In [1]: import numpy as np

In [2]: np.set_printoptions(suppress=True, linewidth=160)

In [3]: m1 = np.load("test16.npy")

In [4]: print(m1)
[[ 2.  2.  0.  0.  0.  0.]
 [ 2. -3.  2.  0.  0.  0.]
 [ 0.  2. -4.  2.  0.  0.]
 [ 0.  0.  2. -1.  2.  0.]
 [ 0.  0.  0.  2.  8.  2.]
 [ 0.  0.  0.  0.  2. -2.]]

In [5]: # symmetric, so the eigenvalues are real

In [6]: rng = np.random.default_rng(925352)

In [7]: z = rng.permutation(6)

In [8]: print(z)
[3 2 0 4 1 5]

In [9]: other = m1[z][:, z]

In [10]: print(np.trace(other))
0.0

In [11]: other = m1[0, 0] * m1[1:] - np.outer(m1[1:, 0], m1[0])

In [12]: print(other)
[[  0. -10.   4.   0.   0.   0.]
 [  0.   4.  -8.   4.   0.   0.]
 [  0.   0.   4.  -2.   4.   0.]
 [  0.   0.   0.   4.  16.   4.]
 [  0.   0.   0.   0.   4.  -4.]]

In [13]: print(m1[:, 0] / m1[0, 0])
[1. 1. 0. 0. 0. 0.]

In [14]: w, V = np.linalg.eigh(m1)

In [15]: x0 = np.array([0, 1, 2, 9, 2, 1])

In [16]: print(x0 @ m1 @ x0)
90.0

In [17]: print(round(float(x0 @ m1 @ x0 / (x0 @ x0)), 2), round(w[0], 2), np.round(w[-1], 2))
0.99 -6.25 8.79

In [18]: t3 = np.stack([m1, -3 * m1, m1[::-1]])

In [19]: print(t3.sum(axis=0))
[[ -4.  -4.   0.   0.   2.  -2.]
 [ -4.   6.  -4.   2.   8.   2.]
 [  0.  -4.  10.  -5.   2.   0.]
 [  0.   2.  -8.   4.  -4.   0.]
 [  2.  -3.   2.  -4. -16.  -4.]
 [  2.   2.   0.   0.  -4.   4.]]

In [20]: print(np.linalg.matrix_rank(t3))
[6 6 6]

In [21]: print(np.einsum("bij,cij->bc", t3, t3))
[[ 138. -414.  -20.]
 [-414. 1242.   60.]
 [ -20.   60.  138.]]

In [22]: print(np.round(np.abs(np.linalg.svd(m1)[2][-1]), 2))
[0.2  0.21 0.51 0.78 0.15 0.16]

In [23]: print([round(float(x), 2) for x in np.linalg.svd(m1, compute_uv=False)[:3]])
[8.79, 6.25, 2.89]

In [24]: print(round(float(np.linalg.norm(m1, 2) / np.linalg.norm(m1)), 2))
0.75

In [25]: print(round(np.log10(np.linalg.cond(m1))))
2

In [26]: print(np.linalg.matrix_rank(m1, rtol=0.1))
5

In [27]: print(np.linalg.cond(m1) > 100)
False

In [28]: mat = np.loadtxt("m.csv", delimiter=",")

In [29]: print(mat.round(2) + 0)
[[0.18 0.23 0.13 0.03 0.28]
 [0.23 0.29 0.16 0.03 0.36]
 [0.13 0.16 0.09 0.02 0.2 ]
 [0.03 0.03 0.02 0.   0.04]
 [0.28 0.36 0.2  0.04 0.44]]

In [30]: U, sv, Vt = np.linalg.svd(mat)

In [31]: V = Vt[:(sv > 1e-8).sum()]

In [32]: x0 = mat[0] + -3 * mat[3] + rng.integers(2) * np.eye(5)[3]

In [33]: print(x0.round(2))
[0.1  0.13 0.07 0.01 0.16]

In [34]: print(np.round(V.T @ V, 2) + 0)
[[0.18 0.23 0.13 0.03 0.28]
 [0.23 0.29 0.16 0.03 0.36]
 [0.13 0.16 0.09 0.02 0.2 ]
 [0.03 0.03 0.02 0.   0.04]
 [0.28 0.36 0.2  0.04 0.44]]

In [35]: print(np.allclose(V.T @ V @ x0, x0))
True

In [36]: w, V = np.linalg.eigh(mat)

In [37]: x0 = np.array([2, 3, 8, 5, 2])

In [38]: print((np.sign(V[:, -1].round(6)) == np.sign(V[0, -1].round(6))).astype(int))
[1 1 1 1 1]

In [39]: print(round(x0 @ mat @ x0 / (x0 @ x0), 2), np.round(w[0], 2), w[-1])
0.4 -0.0 1.0

In [40]: print(round(x0 @ mat @ x0, 2))
42.11

In [41]: print(round(float(np.abs(mat).sum(axis=1).max()), 2), np.abs(w).max())
1.31 1.0

In [42]: data = np.loadtxt("a.csv", delimiter=",")

In [43]: print(data)
[[4. 1. 1. 1. 1. 1.]
 [1. 4. 1. 1. 1. 1.]
 [1. 1. 4. 1. 1. 1.]
 [1. 1. 1. 4. 1. 1.]
 [1. 1. 1. 1. 4. 1.]
 [1. 1. 1. 1. 1. 4.]]

In [44]: # symmetric

In [45]: print(np.round(np.linalg.svd(data, compute_uv=False), 2))
[9. 3. 3. 3. 3. 3.]

In [46]: print(np.unravel_index(np.abs(data).argmax(), data.shape))
(np.int64(0), np.int64(0))

In [47]: print(data.sum(axis=1))
[9. 9. 9. 9. 9. 9.]

In [48]: print(data.sum(axis=0))
[9. 9. 9. 9. 9. 9.]

In [49]: print(np.abs(data).max())
4.0

In [50]: print(data.mean(axis=0))
[1.5 1.5 1.5 1.5 1.5 1.5]

In [51]: print(np.diff(data, axis=0))
[[-3.  3.  0.  0.  0.  0.]
 [ 0. -3.  3.  0.  0.  0.]
 [ 0.  0. -3.  3.  0.  0.]
 [ 0.  0.  0. -3.  3.  0.]
 [ 0.  0.  0.  0. -3.  3.]]
